$ ipython --no-banner

In [1]: import numpy as np

In [2]: import numpy.linalg as la

In [3]: np.set_printoptions(precision=2, suppress=True, linewidth=160, sign=" ")

In [4]: rd = lambda a: np.round(a, 2) + 0

In [5]: sv = 5 * 0.2 ** np.arange(3)

In [6]: rng = np.random.default_rng(8248)

In [7]: feats = rng.normal(size=(12, 3)) * rng.permutation(sv)

In [8]: rd(feats)
Out[8]: 
array([[  4.06,   1.6 ,  -0.34],
       [ -9.56,  -0.07,  -0.18],
       [  9.49,  -1.14,  -0.04],
       [  3.46,  -2.31,   0.05],
       [  1.51,   0.74,   0.27],
       [  1.23,  -1.9 ,   0.03],
       [-10.94,   1.39,   0.  ],
       [ -7.92,   0.01,   0.45],
       [ -2.35,  -1.64,  -0.14],
       [  3.54,  -0.49,   0.24],
       [ -3.87,   0.15,   0.03],
       [ -1.2 ,   1.46,  -0.13]])

In [9]: basis = feats[[8, 9]].astype(float)

In [10]: for _ in range(5):
    ...:     idx = la.norm(feats[:, None] - basis, axis=-1).argmin(axis=1)
    ...:     basis = np.array([feats[idx == j].mean(axis=0) for j in range(2)])
    ...: 

In [11]: idx
Out[11]: array([ 1,  0,  1,  1,  1,  1,  0,  0,  0,  1,  0,  0])

In [12]: np.abs(basis[1] - basis[0]).argmax()
Out[12]: np.int64(0)

In [13]: rd(basis)
Out[13]: 
array([[-5.97,  0.22,  0.  ],
       [ 3.88, -0.59,  0.03]])

In [14]: out = np.array([[6, 5, -1], [8, -3, 2], [-9, 4, -8]])

In [15]: np.vstack([feats, out.T]).shape
Out[15]: (15, 3)

In [16]: out @ feats
ValueError: matmul: Input operand 1 has a mismatch in its core dimension 0, with gufunc signature (n?,k),(k,m?)->(n?,m?) (size 12 is different from 3)


In [17]: la.matrix_rank(np.vstack([feats, out.T]))
Out[17]: np.int64(3)

In [18]: rd(np.einsum("ij,ij->i", feats, feats))
Out[18]: array([  19.14,   91.52,   91.37,   17.34,    2.89,    5.15,  121.68,   62.95,    8.24,   12.85,   14.96,    3.59])

In [19]: np.einsum("ij,ij->", feats, out)
ValueError: operands could not be broadcast together with remapped shapes [original->remapped]: (12,3)->(12,3) (3,3)->(3,3) 


In [20]: G = np.cov(feats, rowvar=False)

In [21]: rd(feats.std(axis=0))
Out[21]: array([ 5.9 ,  1.29,  0.21])

In [22]: rd(np.polyfit(feats[:, 1], feats[:, 0], 1))
Out[22]: array([-1.54, -1.33])

In [23]: rd(np.median(feats, axis=0))
Out[23]: array([ 0.02, -0.03,  0.02])

In [24]: K = np.tanh(np.array([[0.2, 1.9, -0.7],
    ...:     [-0.4, -1.8, 1.6],
    ...:     [0.1, -0.2, -0.2],
    ...:     [-1.6, -0.6, 1.0],
    ...:     [0.7, -0.1, -1.2],
    ...:     [-0.1, -1.5, 0.6],
    ...:     [-0.4, 0.8, -0.1],
    ...:     [0.2, 0.1, 0.5],
    ...:     [1.0, 0.4, 1.2],
    ...:     [0.5, -0.6, -0.1],
    ...:     [1.3, -0.2, -1.3],
    ...:     [-0.1, -0.6, -1.0],
    ...:     [0.5, 0.3, 0.1],
    ...:     [-0.2, 0.2, -1.2],
    ...:     [0.3, 0.3, 1.4],
    ...:     [1.0, 1.0, -0.8],
    ...:     [-1.2, 0.3, -0.2],
    ...:     [1.5, 0.3, 0.5],
    ...:     [1.1, -0.9, 0.0],
    ...:     [-0.5, 0.4, -1.7],
    ...:     [-1.1, 1.4, -0.8],
    ...:     [-0.3, 0.7, 0.3],
    ...:     [-0.2, -0.2, 1.1]]) @ np.array([[0.7, 0.3, -1.0, 1.0, -0.3, 0.4, 1.2],
    ...:     [-1.1, 1.8, -0.9, 0.1, 1.0, -0.5, -0.3],
    ...:     [-1.5, -1.8, 0.1, -0.4, 0.1, -0.3, 0.8]]))

In [25]: rd(K)
Out[25]: 
array([[-0.72,  1.  , -0.96,  0.58,  0.94, -0.58, -0.71],
       [-0.6 , -1.  ,  0.97, -0.84, -0.91,  0.25,  0.87],
       [ 0.53,  0.03,  0.06,  0.16, -0.24,  0.2 ,  0.02],
       [-0.96, -1.  ,  0.98, -0.97, -0.02, -0.56, -0.74],
       [ 0.98,  0.98, -0.62,  0.82, -0.41,  0.6 , -0.09],
       [ 0.59, -1.  ,  0.91, -0.45, -0.89,  0.49,  0.67],
       [-0.77,  0.91, -0.32, -0.27,  0.72, -0.49, -0.66],
       [-0.62, -0.58, -0.24,  0.01,  0.09, -0.12,  0.54],
       [-0.91, -0.81, -0.85,  0.51,  0.22, -0.16,  0.97],
       [ 0.82, -0.64,  0.03,  0.45, -0.64,  0.49,  0.6 ],
       [ 1.  ,  0.98, -0.85,  0.95, -0.62,  0.77,  0.52],
       [ 0.97,  0.6 ,  0.49,  0.24, -0.58,  0.51, -0.63],
       [-0.13,  0.47, -0.64,  0.45,  0.16,  0.02,  0.53],
       [ 0.89,  0.99, -0.1 ,  0.29,  0.14,  0.18, -0.85],
       [-0.98, -0.96, -0.41, -0.23,  0.34, -0.42,  0.88],
       [ 0.66,  1.  , -0.96,  0.89,  0.55,  0.14,  0.25],
       [-0.7 ,  0.49,  0.72, -0.8 ,  0.56, -0.52, -0.93],
       [-0.03,  0.09, -0.94,  0.87, -0.1 ,  0.29,  0.97],
       [ 0.94, -0.86, -0.28,  0.77, -0.84,  0.71,  0.92],
       [ 0.94,  1.  , -0.03,  0.22,  0.36,  0.11, -0.97],
       [-0.8 ,  1.  , -0.24, -0.56,  0.93, -0.72, -0.98],
       [-0.89,  0.56, -0.29, -0.34,  0.68, -0.51, -0.32],
       [-0.92, -0.98,  0.45, -0.58, -0.03, -0.3 ,  0.6 ]])

In [26]: out = K + rng.integers(-2, 3, (23, 3)) @ rng.integers(-2, 3, (3, 7))

In [27]: rd(out)
Out[27]: 
array([[  1.28,  -1.  ,  -2.96,   4.58,   2.94,   3.42,  -4.71],
       [  1.4 ,  -1.  ,   3.97,  -2.84,  -2.91,   2.25,  -5.13],
       [  4.53,   0.03,  -1.94,  -3.84,   3.76,   0.2 ,   4.02],
       [ -2.96,  -3.  ,   0.98,   7.03,  -2.02,   3.44,  -8.74],
       [  6.98,  -1.02,  -2.62,   0.82,   3.59,   5.6 ,  -4.09],
       [  4.59,   1.  ,   3.91, -10.45,  -0.89,  -1.51,   2.67],
       [ -6.77,   0.91,   0.68,   5.73,  -3.28,  -1.49,  -2.66],
       [ -4.62,  -0.58,  -2.24,   4.01,   0.09,  -2.12,   4.54],
       [  5.09,  -2.81,  -4.85,   0.51,   6.22,   3.84,   0.97],
       [ -3.18,  -2.64,  -2.97,  10.45,  -0.64,   2.49,  -1.4 ],
       [  6.  ,  -0.02,  -1.85,  -1.05,   2.38,   3.77,  -1.48],
       [  6.97,  -1.4 ,  -3.51,   0.24,   5.42,   4.51,  -0.63],
       [ -0.13,   0.47,   3.36,   0.45,  -3.84,   2.02,  -7.47],
       [  3.89,  -0.01,   1.9 ,   0.29,  -0.86,   4.18,  -8.85],
       [  1.02,   1.04,  -0.41,  -8.23,   2.34,  -4.42,   8.88],
       [ -4.34,   2.  ,  -1.96,   2.89,  -0.45,  -3.86,   6.25],
       [ -0.7 ,   2.49,   1.72,  -6.8 ,   0.56,  -4.52,   5.07],
       [  0.97,  -0.91,  -5.94,   2.87,   4.9 ,   0.29,   6.97],
       [ -1.06,  -0.86,  -3.28,   2.77,   1.16,  -1.29,   6.92],
       [  0.94,  -1.  ,   0.97,   6.22,  -1.64,   5.11, -10.97],
       [ -0.8 ,  -1.  ,  -3.24,   5.44,   2.93,   2.28,  -2.98],
       [  1.11,   2.56,   3.71,  -8.34,  -1.32,  -2.51,  -0.32],
       [  4.08,   0.02,   2.45,  -8.58,   0.97,  -0.3 ,   0.6 ]])

In [28]: np.abs(out - K).sum(axis=1)
Out[28]: array([ 20.,  17.,  18.,  26.,  23.,  23.,  20.,  16.,  22.,  23.,  17.,  22.,  18.,  19.,  26.,  20.,  19.,  20.,  17.,  26.,  18.,  20.,  17.])
